% ipython --no-banner

In [1]: import numpy as np

In [2]: np.set_printoptions(precision=2, suppress=True, linewidth=200)

In [3]: O, _ = np.linalg.qr(np.array([[0.0, 0.3, 0.0, -1.7],
   ...:     [-0.1, 0.9, -1.3, -1.2],
   ...:     [-2.0, 0.9, 0.7, 0.6],
   ...:     [-0.2, -1.4, -1.0, -0.8]]))

In [4]: ev = np.array([2, 2, 2, 0])

In [5]: mat = O @ np.diag(ev) @ O.T

In [6]: mat.round(2) + 0
Out[6]: 
array([[ 0.06,  0.21,  0.02, -0.27],
       [ 0.21,  1.98,  0.  ,  0.03],
       [ 0.02,  0.  ,  2.  ,  0.  ],
       [-0.27,  0.03,  0.  ,  1.96]])

In [7]: # rows and columns are dependent

In [8]: np.round(np.linalg.eigvals(mat), 2) + 0
Out[8]: array([0., 2., 2., 2.])

In [9]: np.round(np.poly(mat), 2) + 0
Out[9]: array([ 1., -6., 12., -8.,  0.])

In [10]: round(float(np.linalg.eigvals(mat).sum().real), 2)
Out[10]: 6.0

In [11]: round(np.linalg.det(2 * mat), 2), np.round(np.linalg.det(mat), 2)
Out[11]: (np.float64(0.0), np.float64(0.0))

In [12]: round(np.linalg.det(mat[::-1]), 2)
Out[12]: np.float64(0.0)

In [13]: round(float(np.einsum("ii->", mat)), 2)
Out[13]: 6.0

In [14]: proj = np.triu(np.array([[2, -1, 1, 2], [-3, 2, -2, 2], [0, 2, -2, 2], [3, -1, 2, 1]]), 1) + np.eye(4)

In [15]: M2 = proj @ mat @ np.linalg.inv(proj)

In [16]: round(np.linalg.det(M2), 2)
Out[16]: np.float64(0.0)

In [17]: np.trace(M2), np.round(np.trace(mat), 2)
Out[17]: (np.float64(6.0), np.float64(6.0))

In [18]: vec = np.array([1, 2, 1, -1])

In [19]: h1 = np.maximum(mat @ vec, 0)

In [20]: np.maximum(mat @ (3 * vec), 0)
Out[20]: array([ 2.32, 12.41,  6.03,  0.  ])

In [21]: h1
Out[21]: array([0.77, 4.14, 2.01, 0.  ])

In [22]: np.round(mat * (h1 > 1e-9)[:, None], 2) + 0
Out[22]: 
array([[ 0.06,  0.21,  0.02, -0.27],
       [ 0.21,  1.98,  0.  ,  0.03],
       [ 0.02,  0.  ,  2.  ,  0.  ],
       [ 0.  ,  0.  ,  0.  ,  0.  ]])

In [23]: np.maximum(mat @ vec, 0) - np.maximum(-mat @ vec, 0)
Out[23]: array([ 0.77,  4.14,  2.01, -2.17])

In [24]: ev, vecs = np.linalg.eigh(mat)

In [25]: vec = np.array([1, 1, -1, 2])

In [26]: np.linalg.eigvalsh(mat[1:, 1:])
Out[26]: array([1.94, 2.  , 2.  ])

In [27]: np.round(vecs * np.abs(ev) @ vecs.T, 2) + 0
Out[27]: 
array([[ 0.06,  0.21,  0.02, -0.27],
       [ 0.21,  1.98,  0.  ,  0.03],
       [ 0.02,  0.  ,  2.  ,  0.  ],
       [-0.27,  0.03,  0.  ,  1.96]])

In [28]: np.round(vecs * np.maximum(ev, 0) @ vecs.T, 2) + 0
Out[28]: 
array([[ 0.06,  0.21,  0.02, -0.27],
       [ 0.21,  1.98,  0.  ,  0.03],
       [ 0.02,  0.  ,  2.  ,  0.  ],
       [-0.27,  0.03,  0.  ,  1.96]])

In [29]: X = np.array([[2.05, -1.0, 1.0, -2.0],
    ...:     [1.0, 1.05, 1.0, -2.0],
    ...:     [0.0, -1.0, -0.95, 1.0],
    ...:     [2.0, -1.0, 1.0, -1.95]])

In [30]: X
Out[30]: 
array([[ 2.05, -1.  ,  1.  , -2.  ],
       [ 1.  ,  1.05,  1.  , -2.  ],
       [ 0.  , -1.  , -0.95,  1.  ],
       [ 2.  , -1.  ,  1.  , -1.95]])

In [31]: (X - X.T) / 2
Out[31]: 
array([[ 0. , -1. ,  0.5, -2. ],
       [ 1. ,  0. ,  1. , -0.5],
       [-0.5, -1. ,  0. ,  0. ],
       [ 2. ,  0.5,  0. ,  0. ]])

In [32]: np.allclose(X @ X.T, X.T @ X)
Out[32]: False

In [33]: assert X == X.T
ValueError: The truth value of an array with more than one element is ambiguous. Use a.any() or a.all()


In [34]: (X + X.T) / 2
Out[34]: 
array([[ 2.05,  0.  ,  0.5 ,  0.  ],
       [ 0.  ,  1.05,  0.  , -1.5 ],
       [ 0.5 ,  0.  , -0.95,  1.  ],
       [ 0.  , -1.5 ,  1.  , -1.95]])

In [35]: np.linalg.cond(X) > 100
Out[35]: np.True_

In [36]: np.argsort(-np.linalg.norm(X, axis=0).round(6), kind="stable")[:3]
Out[36]: array([3, 0, 1])

In [37]: np.linalg.matrix_rank(X, rtol=0.1)
Out[37]: np.int64(2)

In [38]: round(float(np.linalg.norm(X, 2) / np.linalg.norm(X)), 2)
Out[38]: 0.91

In [39]: W = np.array([[2, -1, 1, 2], [-2, -1, 2, -1], [-2, 3, -2, 0], [0, 1, -3, 1]])

In [40]: coef = np.array([1, 2, 0, 0])

In [41]: H = np.maximum(X @ W + coef, 0)

In [42]: (H > 0).astype(int)
Out[42]: 
array([[1, 1, 1, 1],
       [0, 1, 1, 0],
       [1, 1, 0, 1],
       [1, 1, 1, 1]])

In [43]: (H > 0).mean(axis=0)
Out[43]: array([0.75, 1.  , 0.75, 0.75])

In [44]: H
Out[44]: 
array([[5.1 , 1.95, 4.05, 3.1 ],
       [0.  , 0.95, 7.1 , 0.  ],
       [4.9 , 1.15, 0.  , 2.  ],
       [5.  , 2.05, 3.85, 3.05]])

In [45]: C = np.array([[2, 0], [2, 2], [2, 2], [2, 2]])

In [46]: W @ C
Out[46]: 
array([[ 8,  4],
       [-4,  0],
       [-2,  2],
       [-2, -2]])

In [47]: np.round(np.linalg.norm(X) ** 2 / np.linalg.norm(X, 2) ** 2, 2)
Out[47]: np.float64(1.2)

In [48]: np.linalg.norm(X, axis=1).argmax()
Out[48]: np.int64(0)

In [49]: round(np.linalg.norm(X, 1), 2), np.round(np.linalg.norm(X, np.inf), 2)
Out[49]: (np.float64(6.95), np.float64(6.05))

In [50]: round(np.linalg.norm(X, "nuc"), 2)
Out[50]: np.float64(7.6)

In [51]: round(float(np.linalg.norm(X, 2)), 2)
Out[51]: 4.99

In [52]: round(float(np.linalg.norm(X[3], 1)), 2), np.round(np.linalg.norm(X[3], np.inf), 2)
Out[52]: (5.95, np.float64(2.0))

In [53]: np.linalg.norm(X, axis=0)
Out[53]: array([3.03, 2.03, 1.98, 3.58])

In [54]: round(np.linalg.norm(X[3] - X[0]), 2)
Out[54]: np.float64(0.07)

In [55]: feats = np.array([[-2.7, 0.0, 8.0, -7.0],
    ...:     [-5.0, 1.3, -1.0, -8.0],
    ...:     [-1.0, 0.0, 6.3, 7.0],
    ...:     [-3.0, 0.0, 8.0, -6.7]])

In [56]: feats
Out[56]: 
array([[-2.7,  0. ,  8. , -7. ],
       [-5. ,  1.3, -1. , -8. ],
       [-1. ,  0. ,  6.3,  7. ],
       [-3. ,  0. ,  8. , -6.7]])

In [57]: round(float(np.linalg.norm(feats) ** 2 / np.linalg.norm(feats, 2) ** 2), 2)
Out[57]: 1.5

In [58]: round(np.linalg.norm(feats[2], 1), 2), round(float(np.linalg.norm(feats[2], np.inf)), 2)
Out[58]: (np.float64(14.3), 7.0)

In [59]: round(feats[2] @ feats[0], 2)
Out[59]: np.float64(4.1)

In [60]: np.round(np.linalg.norm(feats, "nuc"), 2)
Out[60]: np.float64(31.56)

In [61]: round(float(np.linalg.norm(feats[2] - feats[0])), 2)
Out[61]: 14.2

In [62]: ev, vecs = np.linalg.eig(feats)

In [63]: np.round(np.prod(ev), 2)
Out[63]: np.float64(-42.55)

In [64]: np.sort(np.linalg.eigvals(feats.T))
Out[64]: array([-12.28,   0.3 ,   1.3 ,   8.88])

In [65]: np.sort(np.linalg.eigvals(feats @ feats))
Out[65]: array([  0.09,   1.69,  78.91, 150.87])

In [66]: r0, v = feats[3], feats[0]

In [67]: r0 @ r0
Out[67]: np.float64(117.89)

In [68]: p = (r0 @ v) / (r0 @ r0) * r0

In [69]: np.round((v - p) @ r0, 2)
Out[69]: np.float64(0.0)

In [70]: np.outer(r0, v)
Out[70]: 
array([[  8.1 ,  -0.  , -24.  ,  21.  ],
       [ -0.  ,   0.  ,   0.  ,  -0.  ],
       [-21.6 ,   0.  ,  64.  , -56.  ],
       [ 18.09,  -0.  , -53.6 ,  46.9 ]])

In [71]: np.linalg.matrix_rank(np.outer(r0, v))
Out[71]: np.int64(1)

In [72]: p
Out[72]: array([-3.03,  0.  ,  8.08, -6.76])

In [73]: F = np.load("m.npy")

In [74]: F
Out[74]: 
array([[0.33, 0.33, 0.33, 0.  ],
       [0.  , 0.5 , 0.  , 0.5 ],
       [0.  , 0.  , 0.5 , 0.5 ],
       [0.  , 0.5 , 0.  , 0.5 ]])

In [75]: M2 = F / np.linalg.norm(F, axis=1, keepdims=True)

In [76]: G = M2 @ M2.T

In [77]: round(np.degrees(np.arccos(np.clip(G[0, 2], -1, 1))), 2)
Out[77]: np.float64(65.91)

In [78]: np.linalg.norm(M2, axis=1)
Out[78]: array([1., 1., 1., 1.])

In [79]: (np.abs(G) > 0.9).astype(int)
Out[79]: 
array([[1, 0, 0, 0],
       [0, 1, 0, 1],
       [0, 0, 1, 0],
       [0, 1, 0, 1]])

In [80]: (G - 2 * np.eye(4)).round(6).argmax(axis=1)
Out[80]: array([1, 3, 1, 1])

In [81]: np.argwhere(np.triu(np.abs(G) > 0.95, 1))
Out[81]: array([[1, 3]])

In [82]: Uu, s, vt = np.linalg.svd(F)

In [83]: s.round(2) + 0
Out[83]: array([1.13, 0.58, 0.48, 0.  ])

In [84]: M2 = Uu[:, :3] @ np.diag(s[:3]) @ vt[:3]

In [85]: round(np.linalg.norm(F - M2) / np.linalg.norm(F), 2)
Out[85]: np.float64(0.0)

In [86]: round(np.abs(F - M2).max(), 2)
Out[86]: np.float64(0.0)

In [87]: M2.round(2) + 0
Out[87]: 
array([[0.33, 0.33, 0.33, 0.  ],
       [0.  , 0.5 , 0.  , 0.5 ],
       [0.  , 0.  , 0.5 , 0.5 ],
       [0.  , 0.5 , 0.  , 0.5 ]])

In [88]: M = np.load("data.npy")

In [89]: M
Out[89]: 
array([[ 9,  0,  0],
       [ 7, -4,  0],
       [-1, -7, -3]])

In [90]: # triangular

In [91]: M @ M
Out[91]: 
array([[ 81,   0,   0],
       [ 35,  16,   0],
       [-55,  49,   9]])

In [92]: np.sort(np.linalg.eigvals(M))
Out[92]: array([-4., -3.,  9.])

In [93]: np.linalg.matrix_power(M - np.diag(np.diag(M)), 3)
Out[93]: 
array([[0, 0, 0],
       [0, 0, 0],
       [0, 0, 0]])

In [94]: np.linalg.matrix_rank(M - M[0, 0] * np.eye(3))
Out[94]: np.int64(2)
